% ipython --no-banner

In [1]: import numpy as np

In [2]: np.set_printoptions(precision=3, suppress=True, linewidth=160, sign=" ")

In [3]: def tidy(a):
   ...:     return np.round(a, 3) + 0
   ...: 

In [4]: K = np.loadtxt("mat.csv", delimiter=",")

In [5]: K
Out[5]: 
array([[-0.04 , -0.273,  0.08 ,  0.31 ,  0.197],
       [ 0.98 ,  0.998, -0.824,  0.977,  0.422],
       [ 0.119, -0.01 , -0.01 ,  0.397,  0.197],
       [ 0.952,  0.197, -0.245,  1.   ,  0.992],
       [ 0.129,  0.06 , -0.03 ,  0.327,  0.149],
       [-0.686,  0.07 ,  0.07 , -0.994, -0.885],
       [ 0.726,  0.872, -0.43 ,  0.726,  0.197],
       [ 0.999,  0.989, -0.804,  1.   ,  0.999],
       [ 0.994,  0.985, -0.749,  1.   ,  0.98 ],
       [ 0.04 , -0.89 ,  0.363,  0.985,  0.885],
       [-0.887, -0.879,  0.478, -0.987, -0.74 ],
       [-0.691, -0.691,  0.31 , -0.901, -0.501],
       [-0.929, -0.976,  0.647, -0.963, -0.501],
       [-0.876, -0.954,  0.572, -0.912, -0.38 ],
       [ 0.371,  0.178, -0.09 ,  0.77 ,  0.422],
       [ 0.757,  0.95 , -0.537,  0.345, -0.149],
       [-0.47 , -0.168,  0.1  , -0.894, -0.572],
       [ 0.235,  0.68 , -0.245, -0.493, -0.38 ],
       [-0.1  ,  0.762, -0.254, -0.961, -0.8  ],
       [ 0.319,  0.898, -0.405, -0.851, -0.691],
       [ 0.129,  0.721, -0.254, -0.778, -0.572],
       [-1.   , -0.999,  0.898, -1.   , -0.996],
       [ 0.629,  0.731, -0.319,  0.753,  0.291]])

In [6]: other = K / np.sqrt((K ** 2).mean(axis=1, keepdims=True))

In [7]: np.linalg.matrix_rank(other) == np.linalg.matrix_rank(K)
Out[7]: np.True_

In [8]: D = np.linalg.norm(K[:, None] - K[None], axis=-1)

In [9]: D.shape
Out[9]: (23, 23)

In [10]: np.flatnonzero(D[7] < D.mean() / 2)
Out[10]: array([ 1,  7,  8])

In [11]: np.linalg.matrix_rank(D ** 2)
Out[11]: np.int64(7)

In [12]: tidy(D[:5, :5])
Out[12]: 
array([[ 0.   ,  1.992,  0.332,  1.555,  0.393],
       [ 1.992,  0.   ,  1.675,  1.142,  1.653],
       [ 0.332,  1.675,  0.   ,  1.337,  0.112],
       [ 1.555,  1.142,  1.337,  0.   ,  1.381],
       [ 0.393,  1.653,  0.112,  1.381,  0.   ]])

In [13]: cov = np.cov(K, rowvar=False)

In [14]: np.median(K, axis=0)
Out[14]: array([ 0.129,  0.178, -0.09 ,  0.31 , -0.149])

In [15]: print(np.argwhere(np.triu(np.abs(np.corrcoef(K.T)) > 0.8, 1)))
[[ 0  1]
 [ 0  2]
 [ 0  3]
 [ 1  2]
 [ 3  4]]

In [16]: tidy(np.corrcoef(K.T))
Out[16]: 
array([[ 1.   ,  0.832, -0.908,  0.831,  0.752],
       [ 0.832,  1.   , -0.954,  0.432,  0.307],
       [-0.908, -0.954,  1.   , -0.593, -0.511],
       [ 0.831,  0.432, -0.593,  1.   ,  0.947],
       [ 0.752,  0.307, -0.511,  0.947,  1.   ]])

In [17]: tidy(np.polyfit(K[:, 4], K[:, 1], 1))
Out[17]: array([ 0.354,  0.163])

In [18]: C = K[[12, 19]].astype(float)

In [19]: for _ in range(5):
    ...:     labels = np.linalg.norm(K[:, None] - C, axis=-1).argmin(axis=1)
    ...:     C = np.array([K[labels == j].mean(axis=0) for j in range(2)])
    ...: 

In [20]: labels
Out[20]: array([ 1,  1,  1,  1,  1,  0,  1,  1,  1,  1,  0,  0,  0,  0,  1,  1,  0,  1,  0,  1,  1,  0,  1])

In [21]: np.bincount(labels)
Out[21]: array([  8,  15])

In [22]: tidy(C[1] - C[0])
Out[22]: array([ 1.194,  0.952, -0.653,  1.383,  0.934])

In [23]: np.abs(C[1] - C[0]).argmax()
Out[23]: np.int64(3)

In [24]: labels = K[:, 4] > np.median(K[:, 4])

In [25]: r0 = K[labels].mean(axis=0) - K[~labels].mean(axis=0)

In [26]: ((K - K.mean(axis=0)) @ r0 > 0).astype(int)
Out[26]: array([ 1,  1,  1,  1,  1,  0,  1,  1,  1,  1,  0,  0,  0,  0,  1,  1,  0,  0,  0,  0,  0,  0,  1])

In [27]: print(np.argsort(-np.abs(r0).round(6), kind="stable"))
[ 3  4  0  1  2]

In [28]: tidy(r0)
Out[28]: array([ 0.886,  0.398, -0.393,  1.532,  1.118])

In [29]: W0 = np.load("layer1.npy")

In [30]: tidy(W0)
Out[30]: 
array([[-1.575,  1.   ,  0.242, -2.348],
       [-2.15 ,  1.   , -0.107, -2.548],
       [-4.707,  1.   ,  0.113, -3.882],
       [-2.77 ,  1.   ,  2.977, -3.629],
       [-0.539,  1.   ,  1.467, -2.136],
       [ 1.187,  1.   ,  0.265, -0.973],
       [ 0.205,  1.   ,  2.542, -2.033],
       [-3.563,  1.   , -1.719, -2.852],
       [-0.588,  1.   , -1.493, -1.421],
       [ 1.172,  1.   ,  3.101, -1.689],
       [-3.317,  1.   , -0.045, -3.147],
       [ 3.704,  1.   , -0.187,  0.399],
       [-2.756,  1.   , -5.217, -1.573],
       [-4.329,  1.   , -1.506, -3.288],
       [-3.578,  1.   , -0.144, -3.253],
       [ 1.21 ,  1.   ,  0.55 , -1.033],
       [-2.107,  1.   ,  2.865, -3.27 ],
       [-0.474,  1.   , -1.262, -1.422],
       [ 0.397,  1.   ,  2.488, -1.924],
       [ 2.167,  1.   ,  1.189, -0.714],
       [ 0.432,  1.   , -2.874, -0.565],
       [ 4.699,  1.   ,  0.063,  0.834],
       [ 1.866,  1.   ,  0.804, -0.768],
       [-3.355,  1.   ,  4.308, -4.255],
       [-2.509,  1.   ,  1.215, -3.058],
       [-0.793,  1.   , -2.466, -1.28 ],
       [-4.463,  1.   , -1.528, -3.35 ],
       [ 3.158,  1.   ,  1.82 , -0.376],
       [-1.65 ,  1.   ,  0.952, -2.563],
       [-4.104,  1.   ,  1.352, -3.89 ]])

In [31]: Q, R = np.linalg.qr(K)

In [32]: print(tidy(Q.T @ Q))
[[ 1.  0.  0.  0.  0.]
 [ 0.  1.  0.  0.  0.]
 [ 0.  0.  1.  0.  0.]
 [ 0.  0.  0.  1.  0.]
 [ 0.  0.  0.  0.  1.]]

In [33]: tidy(Q @ R)
Out[33]: 
array([[-0.04 , -0.273,  0.08 ,  0.31 ,  0.197],
       [ 0.98 ,  0.998, -0.824,  0.977,  0.422],
       [ 0.119, -0.01 , -0.01 ,  0.397,  0.197],
       [ 0.952,  0.197, -0.245,  1.   ,  0.992],
       [ 0.129,  0.06 , -0.03 ,  0.327,  0.149],
       [-0.686,  0.07 ,  0.07 , -0.994, -0.885],
       [ 0.726,  0.872, -0.43 ,  0.726,  0.197],
       [ 0.999,  0.989, -0.804,  1.   ,  0.999],
       [ 0.994,  0.985, -0.749,  1.   ,  0.98 ],
       [ 0.04 , -0.89 ,  0.363,  0.985,  0.885],
       [-0.887, -0.879,  0.478, -0.987, -0.74 ],
       [-0.691, -0.691,  0.31 , -0.901, -0.501],
       [-0.929, -0.976,  0.647, -0.963, -0.501],
       [-0.876, -0.954,  0.572, -0.912, -0.38 ],
       [ 0.371,  0.178, -0.09 ,  0.77 ,  0.422],
       [ 0.757,  0.95 , -0.537,  0.345, -0.149],
       [-0.47 , -0.168,  0.1  , -0.894, -0.572],
       [ 0.235,  0.68 , -0.245, -0.493, -0.38 ],
       [-0.1  ,  0.762, -0.254, -0.961, -0.8  ],
       [ 0.319,  0.898, -0.405, -0.851, -0.691],
       [ 0.129,  0.721, -0.254, -0.778, -0.572],
       [-1.   , -0.999,  0.898, -1.   , -0.996],
       [ 0.629,  0.731, -0.319,  0.753,  0.291]])
